$ python3 -q
>>> import numpy as np
>>> import numpy.linalg as la
>>> np.set_printoptions(suppress=True, linewidth=200)
>>> K = np.load("a.npy")
>>> print(K)
[[0 1 1 0 0]
 [1 0 0 0 0]
 [1 0 0 0 0]
 [0 0 0 0 0]
 [0 0 0 0 0]]
>>> print(la.matrix_rank(K, rtol=0.1))
2
>>> print([round(float(x), 1) for x in la.svd(K, compute_uv=False)[:3]])
[1.4, 1.4, 0.0]
>>> print(round(float(la.norm(K, 2) / la.norm(K)), 1))
0.7
>>> P = np.triu(np.array([[4, 2, 6, -5, -1],
...     [2, 7, 6, -6, 3],
...     [2, 1, 8, 4, -1],
...     [-6, -8, -4, -6, -1],
...     [-1, -3, 1, -5, -4]]), 1) + np.eye(5)
>>> Y = P @ K @ la.inv(P)
>>> print(np.trace(Y), np.trace(K))
0.0 0
>>> print(round(float(la.det(Y)), 1))
0.0
>>> data = np.load("dump.npy")
>>> print(data)
[[-1.  1.  1.  1.  1.  1.  1.]
 [ 1. -1.  1.  1.  1.  1.  1.]
 [ 1.  1. -1.  1.  1.  1.  1.]
 [ 1.  1.  1. -1.  1.  1.  1.]
 [ 1.  1.  1.  1. -1.  1.  1.]
 [ 1.  1.  1.  1.  1. -1.  1.]
 [ 1.  1.  1.  1.  1.  1. -1.]]
>>> u, v = data[4], data[6]
>>> print(u @ v)
3.0
>>> print(u @ u)
7.0
>>> pr = (u @ v) / (u @ u) * u
>>> print(np.round(v - pr, 1))
[ 0.6  0.6  0.6  0.6  1.4  0.6 -1.4]
>>> print(round(float(la.norm(u + v) ** 2 + la.norm(u - v) ** 2), 1))
28.0
>>> print(la.matrix_rank(np.outer(u, v)))
1
>>> w, V = la.eigh(data)
>>> x0 = np.array([3, -2, 1, -2, 5, 0, 4])
>>> print(round(x0 @ data @ x0 / (x0 @ x0), 1), round(float(w[0]), 1), round(float(w[-1]), 1))
-0.6 -2.0 5.0
>>> print(np.abs(data).sum(axis=1).max(), round(float(np.abs(w).max()), 1))
7.0 5.0
>>> try:
...     la.cholesky(data)
... except la.LinAlgError as e:
...     print(repr(e))
... 
LinAlgError('Matrix is not positive definite')
>>> print([round(float(la.det(data[:i, :i])), 2) + 0 for i in range(1, 8)])
[-1.0, 0.0, 4.0, -16.0, 48.0, -128.0, 320.0]
>>> O, V = la.qr(data[:, :2])[0], la.qr(data[:, 2:])[0]
>>> sig = la.svd(O.T @ V, compute_uv=False)
>>> print(np.round(np.degrees(np.arccos(sig.clip(0, 1))), 1))
[46.5 90. ]
>>> print((sig > 0.9).sum())
0
>>> F = np.load("w.npy")
>>> print(F)
[[2. 5. 0. 0.]
 [5. 4. 5. 0.]
 [0. 5. 4. 5.]
 [0. 0. 5. 2.]]
>>> x0 = np.array([3, 0, 1, 0])
>>> y = F @ x0
>>> beta, lr = np.zeros(4), 1 / la.norm(F, 2) ** 2
>>> for i in range(30):
...     beta -= lr * F.T @ (F @ beta - y)
...     if i % 10 == 0: print(i, round(la.norm(F @ beta - y), 1))
... 
0 9.2
10 1.5
20 0.9
>>> print(beta.round(1))
[ 2.1  0.5  1.5 -0.9]
>>> u = np.array([2, 3, 5, 3]) + 0.5
>>> M = np.eye(4) - 2 * np.outer(u, u) / (u @ u)
>>> print(M.round(1) + 0)
[[ 0.8 -0.3 -0.5 -0.3]
 [-0.3  0.6 -0.6 -0.4]
 [-0.5 -0.6  0.  -0.6]
 [-0.3 -0.4 -0.6  0.6]]
>>> w, V = la.eigh(K)
>>> x0 = np.array([4, -5, 5, -1, -3])
>>> print(x0 @ K @ x0)
0
>>> print(x0 @ K @ x0 / (x0 @ x0), np.round(w[0], 1), round(w[-1], 1))
0.0 -1.4 1.4
>>> mat = np.load("run17.npy")
>>> print(mat)
[[ 0.8 -1.1 -0.7  1.7 -0.6  1.3 -0.5  1.5  6.6]
 [-0.3  0.6 -2.   0.5 -0.7  2.4  0.2  0.3  1.8]
 [ 0.8  0.7 -1.2  1.7 -0.9 -1.7 -0.1  0.9 -0.9]
 [ 1.1 -1.1  0.8 -0.2 -0.5  0.8  1.5  1.4  0.3]
 [-0.6 -0.9  1.   0.2 -1.3  0.5 -0.3 -1.1 -1.8]
 [ 0.9 -1.1 -0.2 -0.9 -1.5 -0.1 -0.3  0.3  4.2]
 [ 0.1 -1.3 -0.6 -0.1  1.   1.5 -0.2 -0.6  6. ]]
>>> u, v = mat[2], mat[4]
>>> print(round(u @ v, 1))
-1.0
>>> pr = (u @ v) / (u @ u) * u
>>> print(la.matrix_rank(np.outer(u, v)))
1
>>> print(np.round((v - pr) @ u, 1))
0.0
>>> print(np.round(np.outer(u, v), 1) + 0)
[[-0.5 -0.7  0.8  0.2 -1.   0.4 -0.2 -0.9 -1.4]
 [-0.4 -0.6  0.7  0.1 -0.9  0.4 -0.2 -0.8 -1.3]
 [ 0.7  1.1 -1.2 -0.2  1.6 -0.6  0.4  1.3  2.2]
 [-1.  -1.5  1.7  0.3 -2.2  0.8 -0.5 -1.9 -3.1]
 [ 0.5  0.8 -0.9 -0.2  1.2 -0.4  0.3  1.   1.6]
 [ 1.   1.5 -1.7 -0.3  2.2 -0.8  0.5  1.9  3.1]
 [ 0.1  0.1 -0.1  0.   0.1  0.   0.   0.1  0.2]
 [-0.5 -0.8  0.9  0.2 -1.2  0.4 -0.3 -1.  -1.6]
 [ 0.5  0.8 -0.9 -0.2  1.2 -0.4  0.3  1.   1.6]]
>>> print(round(float(la.norm(u + v) ** 2 + la.norm(u - v) ** 2), 1))
39.0
>>> rng = np.random.default_rng(89)
>>> X = (rng.random((4, 4)) < 0.3) + np.eye(4)
>>> X /= X.sum(axis=1, keepdims=True)
>>> print(X.round(1))
[[0.5 0.  0.  0.5]
 [0.  1.  0.  0. ]
 [0.3 0.3 0.3 0. ]
 [0.  0.3 0.  0.7]]
>>> print(np.round(la.eigvals(X), 1))
[0.3 0.5 0.7 1. ]
>>> print(np.round(la.det(X[::-1]), 1))
0.1
>>> print(np.round(np.einsum("ij,ji->", X, X), 1))
1.8
>>> print(np.einsum("ii->", X))
2.5
